% python3 -q
>>> import numpy as np
>>> from numpy import linalg as LA
>>> np.set_printoptions(precision=2, suppress=True, linewidth=160)
>>> data = np.array([[3, 4, 5, 3], [3, 5, 2, 3], [1, 0, 1, 0], [18, 29, 15, 18]])
>>> def softmax(z):
...     e = np.exp(z - z.max(axis=-1, keepdims=True))
...     return e / e.sum(axis=-1, keepdims=True)
... 
>>> print(softmax(data).sum(axis=1))
[1. 1. 1. 1.]
>>> print(softmax(data[1]))
[0.1  0.76 0.04 0.1 ]
>>> print(softmax(data[1] + 4))
[0.1  0.76 0.04 0.1 ]
>>> S = data @ data.T / np.sqrt(4)
>>> print(softmax(S)[1] @ data)
[18. 29. 15. 18.]
>>> print(np.round(softmax(S + np.triu(np.full(S.shape, -np.inf), 1)), 2) + 0)
[[1.   0.   0.   0.  ]
 [0.62 0.38 0.   0.  ]
 [0.79 0.18 0.04 0.  ]
 [0.   0.   0.   1.  ]]
>>> print(np.round(softmax(S), 2) + 0)
[[0. 0. 0. 1.]
 [0. 0. 0. 1.]
 [0. 0. 0. 1.]
 [0. 0. 0. 1.]]
>>> print(softmax(S).round(6).argmax(axis=1))
[3 3 3 3]
>>> print(np.unique(data.round(6), axis=0).shape)
(4, 4)
>>> print(np.einsum("ii->", data))
27
>>> print(round(LA.det(data[::-1]), 2))
-0.0
>>> print(np.round(np.poly(data), 2) + 0)
[  1. -27.  27.  56.   0.]
>>> print(round(float(LA.det(data.T)), 2))
0.0
>>> print(np.round(LA.eigvals(data), 2) + 0)
[25.87  2.14 -1.01  0.  ]
>>> print(np.kron(np.eye(2, dtype=int), data))
[[ 3  4  5  3  0  0  0  0]
 [ 3  5  2  3  0  0  0  0]
 [ 1  0  1  0  0  0  0  0]
 [18 29 15 18  0  0  0  0]
 [ 0  0  0  0  3  4  5  3]
 [ 0  0  0  0  3  5  2  3]
 [ 0  0  0  0  1  0  1  0]
 [ 0  0  0  0 18 29 15 18]]
>>> K = np.load("dump.npy")
>>> print(K)
[[ 1.13  0.03  0.37]
 [ 0.03  0.15 -0.48]
 [ 0.37 -0.48  1.72]]
>>> print(np.round(np.abs(K).max(), 2))
1.72
>>> print(K.shape)
(3, 3)
>>> print(K - K[0])
[[ 0.    0.    0.  ]
 [-1.1   0.12 -0.85]
 [-0.75 -0.51  1.35]]
>>> print(np.count_nonzero(K))
9
>>> print(np.diff(K, axis=0))
[[-1.1   0.12 -0.85]
 [ 0.34 -0.63  2.2 ]]
>>> print(K.sum(axis=0))
[ 1.53 -0.3   1.62]
>>> print(K.sum(axis=1))
[ 1.53 -0.3   1.62]
>>> print(LA.matrix_rank(K))
2
>>> print(np.unravel_index(np.abs(K).argmax(), K.shape))
(np.int64(2), np.int64(2))
>>> rk = LA.matrix_rank(K)
>>> print(rk)
2
>>> N = LA.svd(K)[2][rk:].T
>>> print(LA.matrix_rank(K.T @ K), LA.matrix_rank(K @ K.T))
2 2
>>> print(N.shape)
(3, 1)
>>> print(N @ N.T)
[[ 0.02 -0.12 -0.04]
 [-0.12  0.9   0.28]
 [-0.04  0.28  0.08]]
>>> print([int(LA.matrix_rank(np.delete(K, i, axis=0))) for i in range(3)])
[2, 2, 2]
>>> th = np.radians(60)
>>> Rm = np.eye(3)
>>> Rm[2, 2] = Rm[0, 0] = np.cos(th)
>>> Rm[2, 0], Rm[0, 2] = -np.sin(th), np.sin(th)
>>> print(Rm)
[[ 0.5   0.    0.87]
 [ 0.    1.    0.  ]
 [-0.87  0.    0.5 ]]
>>> Y = K @ Rm.T
>>> print(np.allclose(LA.norm(K, axis=1), LA.norm(Y, axis=1)))
True
>>> print(np.allclose(K @ K.T, Y @ Y.T))
True
>>> print(round(LA.det(Rm), 2), np.trace(Rm))
1.0 2.0
>>> hat = np.triu(np.array([[4, 7, 5], [1, 5, 1], [6, 0, 6]]), 1) + np.eye(3)
>>> Y = hat @ Rm @ LA.inv(hat)
>>> print(np.poly(Y))
[ 1. -2.  2. -1.]
>>> print(Y)
[[ -3.83  33.81 -11.29]
 [ -0.87   7.06  -2.23]
 [ -0.87   6.06  -1.23]]
>>> print(round(LA.det(Y), 2))
1.0
>>> print(hat @ Rm - Rm @ hat)
[[-4.33  3.5   0.  ]
 [-0.87  0.   -0.5 ]
 [ 0.    6.06  4.33]]
>>> arr = np.array([[1, 0, 0], [0, 0, 1], [0, 1, 0]])
>>> rng = np.random.default_rng(13)
>>> labels = rng.permutation(3)
>>> Y = arr[:, labels] * rng.choice([-1, 1], 3)
>>> print(Y)
[[ 0  0 -1]
 [ 1  0  0]
 [ 0  1  0]]
>>> Uu, _, Vt = LA.svd(arr.T @ Y)
>>> print(labels)
[2 1 0]
>>> print(Uu @ Vt)
[[ 0.  0. -1.]
 [ 0.  1.  0.]
 [ 1.  0.  0.]]
>>> print(LA.lstsq(arr, Y)[0])
[[ 0.  0. -1.]
 [ 0.  1.  0.]
 [ 1.  0.  0.]]
>>> print(arr @ arr)
[[1 0 0]
 [0 1 0]
 [0 0 1]]
>>> print(np.sort(LA.eigvals(arr).real))
[-1.  1.  1.]
>>> print(round(LA.det(arr), 2))
-1.0
>>> print((LA.matrix_power((arr != 0) + (arr.T != 0) + np.eye(3), 3) > 0).astype(int))
[[1 0 0]
 [0 1 1]
 [0 1 1]]
>>> w, V = LA.eigh(arr)
>>> print(LA.svd(arr, compute_uv=False))
[1. 1. 1.]
>>> print(np.unique(w.round(6) + 0, return_counts=True)[1])
[1 2]
>>> print(np.round(V @ np.diag(w) @ V.T, 2) + 0)
[[1. 0. 0.]
 [0. 0. 1.]
 [0. 1. 0.]]
>>> print(LA.matrix_rank(arr))
3
>>> arr[3]
Traceback (most recent call last):
  File "<python-input-71>", line 1, in <module>
    arr[3]
    ~~~^^^
IndexError: index 3 is out of bounds for axis 0 with size 3
>>> np.zeros(3, 3)
Traceback (most recent call last):
  File "<python-input-72>", line 1, in <module>
    np.zeros(3, 3)
    ~~~~~~~~^^^^^^
TypeError: Cannot interpret '3' as a data type
>>> print(arr.sum(axis=0))
[1 1 1]
>>> print(np.unravel_index(np.abs(arr).argmax(), arr.shape))
(np.int64(0), np.int64(0))
>>> arr[:, 3]
Traceback (most recent call last):
  File "<python-input-75>", line 1, in <module>
    arr[:, 3]
    ~~~^^^^^^
IndexError: index 3 is out of bounds for axis 1 with size 3
>>> print(np.diff(arr, axis=0))
[[-1  0  1]
 [ 0  1 -1]]
>>> print(np.abs(arr).max())
1
>>> print(np.count_nonzero(arr))
3
>>> print(arr.mean(axis=0))
[0.33 0.33 0.33]
>>> print(arr.shape)
(3, 3)
>>> print(np.all(LA.eigvalsh(arr) > 0))
False
>>> print(np.round(LA.eigvalsh(arr).min(), 2))
-1.0
>>> J = np.array([[9.06, -6.58, -4.86],
...     [-0.84, 8.9, -5.17],
...     [-2.54, 9.76, -2.1],
...     [6.56, 5.46, 1.3],
...     [-0.98, -6.45, 1.19],
...     [-5.43, -6.55, 2.92],
...     [8.57, -1.56, -1.62],
...     [11.55, -1.65, 1.43],
...     [-3.06, 14.06, 11.79],
...     [-16.34, 8.95, 12.74],
...     [-12.19, 19.68, 8.5],
...     [3.81, 9.38, -2.54],
...     [14.53, -0.25, -5.96],
...     [4.12, 14.63, 1.31]])
>>> labels = J[:, 0] > np.median(J[:, 0])
>>> u = J[labels].mean(axis=0) - J[~labels].mean(axis=0)
>>> print(labels.astype(int))
[1 0 0 1 0 0 1 1 0 0 0 1 1 1]
>>> print(u)
[14.23 -4.13 -5.83]
>>> print(round(float((((J - J.mean(axis=0)) @ u > 0) == labels).mean()), 2))
0.93
>>> Y = np.array([[2, 0, 2, 2], [2, 0, 2, 2], [0, 2, 1, 2], [0, 2, 2, 1]])
>>> F = Y + Y.T
>>> print(F)
[[4 2 2 2]
 [2 0 4 4]
 [2 4 2 4]
 [2 4 4 2]]
>>> basis = J[[1, 9]].astype(float)
>>> for _ in range(7):
...     labels = LA.norm(J[:, None] - basis, axis=-1).argmin(axis=1)
...     basis = np.array([J[labels == j].mean(axis=0) for j in range(2)])
... 
>>> print(labels)
[0 0 0 0 0 0 0 0 1 1 1 0 0 0]
>>> print(basis)
[[  4.4    2.28  -1.28]
 [-10.53  14.23  11.01]]
>>> E = np.tanh(np.array([[-0.6, -1.6],
...     [0.9, 1.8],
...     [-1.0, 0.6],
...     [1.2, -0.6],
...     [-1.1, 2.3],
...     [-0.4, -0.4],
...     [-0.2, -0.7],
...     [-0.2, 0.0],
...     [-0.4, 0.2],
...     [0.7, -0.9],
...     [-0.9, -0.4],
...     [-0.4, -0.3],
...     [-1.6, -1.2],
...     [0.6, 0.2],
...     [0.1, -0.4],
...     [0.8, 0.2],
...     [1.2, 0.9],
...     [0.0, -0.3],
...     [1.2, -0.5],
...     [-0.3, 0.9],
...     [-0.8, 1.4],
...     [-1.6, -1.0],
...     [1.2, 0.9],
...     [1.7, -1.0],
...     [-1.5, 0.5],
...     [-2.7, 2.1],
...     [-2.2, 1.9]]) @ np.array([[-0.1, 0.1, 0.4], [-0.1, 0.3, -0.8]]))
>>> print(E.round(2) + 0)
[[ 0.22 -0.49  0.78]
 [-0.26  0.56 -0.79]
 [ 0.04  0.08 -0.71]
 [-0.06 -0.06  0.74]
 [-0.12  0.52 -0.98]
 [ 0.08 -0.16  0.16]
 [ 0.09 -0.23  0.45]
 [ 0.02 -0.02 -0.08]
 [ 0.02  0.02 -0.31]
 [ 0.02 -0.2   0.76]
 [ 0.13 -0.21 -0.04]
 [ 0.07 -0.13  0.08]
 [ 0.27 -0.48  0.31]
 [-0.08  0.12  0.08]
 [ 0.03 -0.11  0.35]
 [-0.1   0.14  0.16]
 [-0.21  0.37 -0.24]
 [ 0.03 -0.09  0.24]
 [-0.07 -0.03  0.71]
 [-0.06  0.24 -0.69]
 [-0.06  0.33 -0.89]
 [ 0.25 -0.43  0.16]
 [-0.21  0.37 -0.24]
 [-0.07 -0.13  0.9 ]
 [ 0.1   0.   -0.76]
 [ 0.06  0.35 -0.99]
 [ 0.03  0.34 -0.98]]
>>> labels = rng.permutation(4)
>>> Y = F[:, labels] * rng.choice([-1, 1], 4)
>>> print(Y)
[[-4 -2  2  2]
 [-2  0  4  4]
 [-2 -4  4  2]
 [-2 -4  2  4]]
>>> Uu, _, Vt = LA.svd(F.T @ Y)
>>> print(np.round(Uu @ Vt, 2) + 0)
[[-1.  0.  0.  0.]
 [ 0. -1.  0.  0.]
 [ 0.  0.  0.  1.]
 [ 0.  0.  1.  0.]]
>>> print(labels)
[0 1 3 2]
